% ipython --no-banner

In [1]: import numpy as np

In [2]: np.set_printoptions(precision=2, suppress=True, linewidth=200, legacy="1.25")

In [3]: rnd = lambda a: np.round(a, 2) + 0

In [4]: J = np.load("w.npy")

In [5]: J
Out[5]: 
array([[ 0,  0,  0,  0,  0,  0,  0],
       [ 0,  0,  0,  0,  0,  0,  0],
       [ 0,  0,  0,  0, -3,  0,  0],
       [ 0, -1,  0,  0,  0,  0,  0],
       [ 0,  0,  0,  0,  0,  0, -3],
       [ 0,  0,  0, -2,  0,  0,  0],
       [ 0,  0, -3,  0,  0,  0,  0]])

In [6]: (np.linalg.matrix_power((J != 0) + (J.T != 0) + np.eye(7), 7) > 0).astype(int)
Out[6]: 
array([[1, 0, 0, 0, 0, 0, 0],
       [0, 1, 0, 1, 0, 1, 0],
       [0, 0, 1, 0, 1, 0, 1],
       [0, 1, 0, 1, 0, 1, 0],
       [0, 0, 1, 0, 1, 0, 1],
       [0, 1, 0, 1, 0, 1, 0],
       [0, 0, 1, 0, 1, 0, 1]])

In [7]: ang = np.radians(60)

In [8]: r_ = np.eye(7)

In [9]: r_[3, 3] = r_[6, 6] = np.cos(ang)

In [10]: r_[3, 6], r_[6, 3] = -np.sin(ang), np.sin(ang)

In [11]: rnd(r_)
Out[11]: 
array([[ 1.  ,  0.  ,  0.  ,  0.  ,  0.  ,  0.  ,  0.  ],
       [ 0.  ,  1.  ,  0.  ,  0.  ,  0.  ,  0.  ,  0.  ],
       [ 0.  ,  0.  ,  1.  ,  0.  ,  0.  ,  0.  ,  0.  ],
       [ 0.  ,  0.  ,  0.  ,  0.5 ,  0.  ,  0.  , -0.87],
       [ 0.  ,  0.  ,  0.  ,  0.  ,  1.  ,  0.  ,  0.  ],
       [ 0.  ,  0.  ,  0.  ,  0.  ,  0.  ,  1.  ,  0.  ],
       [ 0.  ,  0.  ,  0.  ,  0.87,  0.  ,  0.  ,  0.5 ]])

In [12]: M2 = J @ r_.T

In [13]: rnd(np.linalg.det(r_)), np.trace(r_)
Out[13]: (1.0, 6.0)

In [14]: U, s, VT = np.linalg.svd(J)

In [15]: s
Out[15]: array([3., 3., 3., 2., 1., 0., 0.])

In [16]: np.argmax(s[:-1] / (s[1:] + 1e-6)) + 1
Out[16]: 5

In [17]: M2 = U[:, :5] @ np.diag(s[:5]) @ VT[:5]

In [18]: rnd(np.linalg.norm(J - M2) / np.linalg.norm(J))
Out[18]: 0.0

In [19]: rnd(np.linalg.norm(J - M2, 2)), s[5]
Out[19]: (0.0, 0.0)

In [20]: rng = np.random.default_rng(8)

In [21]: lab = rng.permutation(7)

In [22]: lab
Out[22]: array([3, 0, 6, 5, 1, 2, 4])

In [23]: M2 = J[lab][:, lab]

In [24]: np.allclose(M2, J)
Out[24]: False

In [25]: rnd(np.linalg.det(M2)), rnd(np.linalg.det(J[lab]))
Out[25]: (0.0, 0.0)

In [26]: mat = np.array([[0, 0, 0, 5, 0, 0, 0],
    ...:     [5, 0, 0, 2, 0, 5, 0],
    ...:     [0, 1, 0, 0, 0, 4, 3],
    ...:     [0, 4, 4, 3, 0, 0, 5],
    ...:     [0, 5, 0, 0, 0, 0, 0],
    ...:     [2, 0, 0, 0, 5, 0, 0],
    ...:     [0, 5, 0, 0, 0, 2, 0],
    ...:     [0, 0, 0, 0, 0, 0, 0]])

In [27]: P = mat @ np.linalg.solve(mat.T @ mat, mat.T)

In [28]: rnd(np.linalg.eigvalsh(P))
Out[28]: array([0., 1., 1., 1., 1., 1., 1., 1.])

In [29]: rnd(P @ mat[:, 5])
Out[29]: array([0., 5., 4., 0., 0., 0., 2., 0.])

In [30]: rnd(np.trace(P))
Out[30]: 7.0

In [31]: O, vecs = np.linalg.qr(mat[:, :2])[0], np.linalg.qr(mat[:, 2:])[0]

In [32]: s = np.linalg.svd(O.T @ vecs, compute_uv=False)

In [33]: rnd(np.linalg.norm(O @ O.T - vecs @ vecs.T, 2))
Out[33]: 1.0

In [34]: rnd(s)
Out[34]: array([0.97, 0.5 ])

In [35]: (s > 0.9).sum()
Out[35]: 1

In [36]: M2 = np.c_[mat[:, :5] @ np.array([[1, -3, 2, 2, 2],
    ...:     [-1, -2, -3, -1, -1],
    ...:     [2, 3, -1, 3, -1],
    ...:     [-1, 2, -3, 1, -3],
    ...:     [-3, -3, 2, -3, -3]]), np.array([2, 2, 0, 1, 3, 3, 0, 3])]

In [37]: M2
Out[37]: 
array([[ -5,  10, -15,   5, -15,   2],
       [  3, -11,   4,  12,   4,   2],
       [ -1,  -2,  -3,  -1,  -1,   0],
       [  1,  10, -25,  11, -17,   1],
       [ -5, -10, -15,  -5,  -5,   3],
       [-13, -21,  14, -11, -11,   3],
       [ -5, -10, -15,  -5,  -5,   0],
       [  0,   0,   0,   0,   0,   3]])

In [38]: np.linalg.matrix_rank(np.c_[mat, M2])
Out[38]: 8

In [39]: rnd(np.linalg.norm(np.linalg.qr(mat)[0].T @ M2, axis=0) ** 2 / ((M2 ** 2).sum(axis=0) + 1e-12))
Out[39]: array([1.  , 1.  , 1.  , 1.  , 1.  , 0.75])

In [40]: np.linalg.matrix_rank(M2)
Out[40]: 6

In [41]: rnd(np.linalg.norm(M2 - mat @ np.linalg.lstsq(mat, M2)[0], axis=0))
Out[41]: array([0., 0., 0., 0., 0., 3.])

In [42]: rnd(np.linalg.lstsq(mat, M2[:, 0])[0])
Out[42]: array([ 1., -1.,  2., -1., -3.,  0.,  0.])

In [43]: U, s, VT = np.linalg.svd(mat, full_matrices=False)

In [44]: rnd(VT @ VT.T)
Out[44]: 
array([[1., 0., 0., 0., 0., 0., 0.],
       [0., 1., 0., 0., 0., 0., 0.],
       [0., 0., 1., 0., 0., 0., 0.],
       [0., 0., 0., 1., 0., 0., 0.],
       [0., 0., 0., 0., 1., 0., 0.],
       [0., 0., 0., 0., 0., 1., 0.],
       [0., 0., 0., 0., 0., 0., 1.]])

In [45]: rnd(U.T @ U)
Out[45]: 
array([[1., 0., 0., 0., 0., 0., 0.],
       [0., 1., 0., 0., 0., 0., 0.],
       [0., 0., 1., 0., 0., 0., 0.],
       [0., 0., 0., 1., 0., 0., 0.],
       [0., 0., 0., 0., 1., 0., 0.],
       [0., 0., 0., 0., 0., 1., 0.],
       [0., 0., 0., 0., 0., 0., 1.]])

In [46]: rnd(np.abs(VT[0]))
Out[46]: array([0.18, 0.66, 0.27, 0.36, 0.02, 0.38, 0.44])

In [47]: rnd(U.T @ mat @ VT.T)
Out[47]: 
array([[10.18,  0.  ,  0.  ,  0.  ,  0.  ,  0.  ,  0.  ],
       [ 0.  ,  7.69,  0.  ,  0.  ,  0.  ,  0.  ,  0.  ],
       [ 0.  ,  0.  ,  6.02,  0.  ,  0.  ,  0.  ,  0.  ],
       [ 0.  ,  0.  ,  0.  ,  5.24,  0.  ,  0.  ,  0.  ],
       [ 0.  ,  0.  ,  0.  ,  0.  ,  4.54,  0.  ,  0.  ],
       [ 0.  ,  0.  ,  0.  ,  0.  ,  0.  ,  2.59,  0.  ],
       [ 0.  ,  0.  ,  0.  ,  0.  ,  0.  ,  0.  ,  0.52]])

In [48]: np.allclose(U * s @ VT, mat)
Out[48]: True

In [49]: rnd(np.sqrt((s ** 2).sum())), rnd(np.linalg.norm(mat))
Out[49]: (15.94, 15.94)

In [50]: U.shape, s.shape, VT.shape
Out[50]: ((8, 7), (7,), (7, 7))

In [51]: vec = np.array([6, -8, 2, 0, 5, -4, 0])

In [52]: y = mat @ vec

In [53]: rnd(np.linalg.pinv(mat) @ mat)
Out[53]: 
array([[1., 0., 0., 0., 0., 0., 0.],
       [0., 1., 0., 0., 0., 0., 0.],
       [0., 0., 1., 0., 0., 0., 0.],
       [0., 0., 0., 1., 0., 0., 0.],
       [0., 0., 0., 0., 1., 0., 0.],
       [0., 0., 0., 0., 0., 1., 0.],
       [0., 0., 0., 0., 0., 0., 1.]])

In [54]: rnd(np.linalg.solve(mat.T @ mat, mat.T @ y))
Out[54]: array([ 6., -8.,  2.,  0.,  5., -4.,  0.])

In [55]: rnd(np.linalg.lstsq(mat, y)[0])
Out[55]: array([ 6., -8.,  2.,  0.,  5., -4.,  0.])

In [56]: y = y + 0.05 * rng.normal(size=8)

In [57]: rnd(y)
Out[57]: array([ -0.02,   9.88, -24.01, -24.05, -39.96,  37.05, -47.93,   0.04])

In [58]: c, *_ = np.linalg.lstsq(mat, y)

In [59]: rnd(c)
Out[59]: array([ 5.97, -7.99,  2.01,  0.  ,  5.02, -3.99, -0.02])

In [60]: rnd(mat.T @ (y - mat @ c))
Out[60]: array([0., 0., 0., 0., 0., 0., 0.])

In [61]: c.round()
Out[61]: array([ 6., -8.,  2., -0.,  5., -4., -0.])

In [62]: C = np.array([[1, 0, -2, 0, -1, -2, -2],
    ...:     [1, -1, 1, -2, -1, 1, 0],
    ...:     [0, -1, -2, 1, 1, -2, -1]])

In [63]: K = rng.normal(size=(24, 3)) @ C + np.array([1, 4, 9, 2, 6, 9, 7])

In [64]: rnd(K)
Out[64]: 
array([[ 1.81,  1.63,  6.95,  1.79,  6.7 ,  6.95,  5.6 ],
       [ 0.96,  3.43, 11.  ,  0.74,  6.  , 11.  ,  8.35],
       [ 1.6 ,  5.14,  5.89,  3.37,  5.1 ,  5.89,  4.42],
       [ 1.62,  5.38, 11.81, -0.16,  3.74, 11.81,  7.91],
       [ 1.24,  4.36,  8.64,  2.  ,  5.52,  8.64,  6.52],
       [ 1.06,  5.6 , 13.16, -0.25,  4.12, 13.16,  9.13],
       [ 1.69,  7.1 ,  9.52,  1.48,  3.07,  9.52,  6.14],
       [ 2.38,  3.06, 11.66, -1.43,  4.11, 11.66,  7.68],
       [ 4.11,  3.31,  9.18, -1.98,  2.03,  9.18,  4.76],
       [-2.7 ,  4.05, 10.32,  5.66, 10.89, 10.32, 10.74],
       [-1.33,  6.85, 11.8 ,  3.68,  6.99, 11.8 ,  9.97],
       [ 0.97,  3.15,  7.23,  2.92,  6.9 ,  7.23,  6.13],
       [ 1.06,  5.09,  6.4 ,  3.71,  5.79,  6.4 ,  5.18],
       [-0.06,  5.08, 13.64,  0.71,  5.91, 13.64, 10.42],
       [ 1.92,  1.84, 13.46, -2.21,  5.11, 13.46,  9.37],
       [ 4.18,  0.68,  8.68, -2.29,  3.6 ,  8.68,  4.93],
       [ 0.94,  4.69, 10.77,  1.15,  5.32, 10.77,  7.97],
       [ 1.76,  2.57,  2.96,  4.42,  7.  ,  2.96,  3.05],
       [ 0.3 ,  4.77, 10.17,  2.29,  6.28, 10.17,  8.11],
       [ 1.81,  2.44,  5.19,  3.  ,  6.56,  5.19,  4.38],
       [ 0.74,  1.77,  6.52,  3.36,  8.2 ,  6.52,  6.17],
       [ 1.29,  1.9 ,  6.87,  2.51,  7.28,  6.87,  5.91],
       [ 0.92,  6.7 , 11.38,  1.21,  4.02, 11.38,  7.96],
       [ 3.82,  2.31,  2.12,  2.4 ,  4.44,  2.12,  0.95]])

In [65]: Ac = K - K.mean(axis=0)

In [66]: vecs = np.linalg.svd(Ac)[2][:4]

In [67]: M2 = Ac - Ac @ vecs.T @ vecs

In [68]: rnd(M2.std(axis=0))
Out[68]: array([0., 0., 0., 0., 0., 0., 0.])

In [69]: rnd(np.diag(vecs.T @ vecs))
Out[69]: array([0.23, 0.81, 0.45, 0.65, 0.52, 0.92, 0.43])

In [70]: rnd(np.linalg.norm(K[17] - K[10]))
Out[70]: 15.26

In [71]: rnd(np.linalg.norm(K, axis=0))
Out[71]: array([ 9.74, 20.83, 46.51, 12.87, 28.93, 46.51, 34.97])

In [72]: vec = np.array([0, -1, 0, -2, 1, 0, -2])

In [73]: h = np.maximum(K @ vec, 0)

In [74]: np.flatnonzero(h > 1e-9)
Out[74]: array([], dtype=int64)

In [75]: K.T @ h
Out[75]: array([0., 0., 0., 0., 0., 0., 0.])

In [76]: np.argsort(-np.linalg.norm(K, axis=0).round(6), kind="stable")[:3]
Out[76]: array([2, 5, 6])

In [77]: rnd(np.linalg.norm(K, 2) / np.linalg.norm(K))
Out[77]: 0.97

In [78]: dist = np.linalg.norm(K[:, None] - K[None], axis=-1)

In [79]: (dist + 1e9 * np.eye(24)).round(6).argmin(axis=1)
Out[79]: array([21, 16, 12, 22, 11,  3, 22,  3, 15, 10, 18, 21,  2,  5,  7,  8,  1, 19, 16, 21, 21,  0,  3, 17])

In [80]: dist[18].round(6).argsort(kind="stable")[:4]
Out[80]: array([18, 16,  1,  4])

In [81]: np.unravel_index(dist.round(6).argmax(), dist.shape)
Out[81]: (13, 23)

In [82]: np.linalg.matrix_rank(dist ** 2)
Out[82]: 5

In [83]: data = np.load("test7.npy")

In [84]: rnd(data)
Out[84]: 
array([[ 3.66, -0.48,  0.68, -0.32, -1.17,  2.72],
       [-0.48,  4.86, -0.9 , -1.13, -3.97,  0.18],
       [ 0.68, -0.9 ,  2.77,  0.45, -3.28, -0.67],
       [-0.32, -1.13,  0.45,  3.97, -2.81, -0.37],
       [-1.17, -3.97, -3.28, -2.81,  3.18,  0.16],
       [ 2.72,  0.18, -0.67, -0.37,  0.16,  2.56]])

In [85]: rnd(data @ np.linalg.pinv(data) @ data)
Out[85]: 
array([[ 3.66, -0.48,  0.68, -0.32, -1.17,  2.72],
       [-0.48,  4.86, -0.9 , -1.13, -3.97,  0.18],
       [ 0.68, -0.9 ,  2.77,  0.45, -3.28, -0.67],
       [-0.32, -1.13,  0.45,  3.97, -2.81, -0.37],
       [-1.17, -3.97, -3.28, -2.81,  3.18,  0.16],
       [ 2.72,  0.18, -0.67, -0.37,  0.16,  2.56]])

In [86]: A = np.array([[0, -1, 0, 0],
    ...:     [0, 0, -1, 0],
    ...:     [-2, 0, 0, 0],
    ...:     [2, 2, 0, 0],
    ...:     [-2, 0, 0, 2],
    ...:     [0, -1, 1, 0],
    ...:     [0, 0, 0, 0],
    ...:     [0, 0, 0, 0]])

In [87]: vec = np.array([1, -1, 2, -1])

In [88]: y = A @ vec

In [89]: rnd(np.linalg.pinv(A) @ A)
Out[89]: 
array([[1., 0., 0., 0.],
       [0., 1., 0., 0.],
       [0., 0., 1., 0.],
       [0., 0., 0., 1.]])

In [90]: y = y + 0.1 * rng.normal(size=8)

In [91]: rnd(y)
Out[91]: array([ 0.95, -1.82, -1.95,  0.  , -4.09,  3.04, -0.05, -0.02])

In [92]: c, *_ = np.linalg.lstsq(A, y)

In [93]: rnd(c)
Out[93]: array([ 0.99, -1.  ,  1.93, -1.06])

In [94]: c.round()
Out[94]: array([ 1., -1.,  2., -1.])

In [95]: vec = np.array([-2, 0, 1, -2])

In [96]: y = A @ vec

In [97]: c, lr = np.zeros(4), 1 / np.linalg.norm(A, 2) ** 2

In [98]: for i in range(3):
    ...:     c -= lr * A.T @ (A @ c - y)
    ...:     if i % 1 == 0: print(i, round(np.linalg.norm(A @ c - y), 2))
    ...: 
0 3.12
1 2.69
2 2.37

In [99]: rnd(c)
Out[99]: array([-1.19, -0.69,  0.27, -0.5 ])

In [100]: E = np.array([[2, 0, 0, 0], [2, 2, 0, 0], [0, 0, 2, 0], [0, 0, 2, 2]])

In [101]: np.linalg.matrix_power(E - np.diag(np.diag(E)), 4)
Out[101]: 
array([[0, 0, 0, 0],
       [0, 0, 0, 0],
       [0, 0, 0, 0],
       [0, 0, 0, 0]])

In [102]: np.linalg.matrix_rank(E - E[0, 0] * np.eye(4))
Out[102]: 2

In [103]: w1 = np.array([[8, -4, -1, -9, 9, 2],
     ...:     [4, -9, -5, -5, -5, 7],
     ...:     [-5, -5, -6, -7, 1, -6],
     ...:     [1, 6, 9, -4, -8, 7],
     ...:     [-6, -4, -9, 0, -3, -8],
     ...:     [8, -6, -4, -7, 7, -2]])

In [104]: c = np.array([-2, 2, 1, 1, -1, 3])

In [105]: H = np.maximum(data @ w1 + c, 0)

In [106]: (H > 0).astype(int)
Out[106]: 
array([[1, 0, 0, 0, 1, 1],
       [1, 0, 1, 0, 0, 1],
       [1, 1, 1, 0, 1, 1],
       [1, 1, 1, 0, 0, 1],
       [0, 1, 0, 1, 1, 0],
       [1, 0, 0, 0, 1, 1]])

In [107]: np.linalg.matrix_rank(H)
Out[107]: 6

In [108]: C = np.array([[-3, 0, 0],
     ...:     [0, 3, 1],
     ...:     [-3, 2, 3],
     ...:     [3, -1, -3],
     ...:     [-1, -3, 1],
     ...:     [-3, -2, 0]])

In [109]: w1 @ C
Out[109]: 
array([[-63, -36,  29],
       [-28, -31, -14],
       [ 29, -11,  -1],
       [-55,  50,  37],
       [ 72,  -5, -34],
       [-34, -36,  10]])

In [110]: (H @ C).round(6).argmax(axis=1)
Out[110]: array([2, 2, 2, 2, 0, 2])

In [111]: E.ravel(order="F")
Out[111]: array([2, 2, 0, 0, 0, 2, 0, 0, 0, 0, 2, 2, 0, 0, 0, 2])

In [112]: E.reshape(4, 5)
Traceback (most recent call last):
  Cell In[112], line 1
    E.reshape(4, 5)
ValueError: cannot reshape array of size 16 into shape (4,5)


In [113]: blk = E.reshape(4, 2, -1)

In [114]: blk.transpose(1, 0, 2)
Out[114]: 
array([[[2, 0],
        [2, 2],
        [0, 0],
        [0, 0]],

       [[0, 0],
        [0, 0],
        [2, 0],
        [2, 2]]])

In [115]: blk.shape
Out[115]: (4, 2, 2)

In [116]: np.swapaxes(blk, 1, 2)[0]
Out[116]: 
array([[2, 0],
       [0, 0]])

In [117]: lab = rng.permutation(4)

In [118]: M2 = E[:, lab] * rng.choice([-1, 1], 4)

In [119]: M2
Out[119]: 
array([[ 0,  0,  0, -2],
       [ 0,  0,  2, -2],
       [-2,  0,  0,  0],
       [-2, -2,  0,  0]])

In [120]: U, _, VT = np.linalg.svd(E.T @ M2)

In [121]: rnd(np.linalg.lstsq(E, M2)[0])
Out[121]: 
array([[ 0.,  0.,  0., -1.],
       [ 0.,  0.,  1.,  0.],
       [-1.,  0.,  0.,  0.],
       [ 0., -1.,  0.,  0.]])
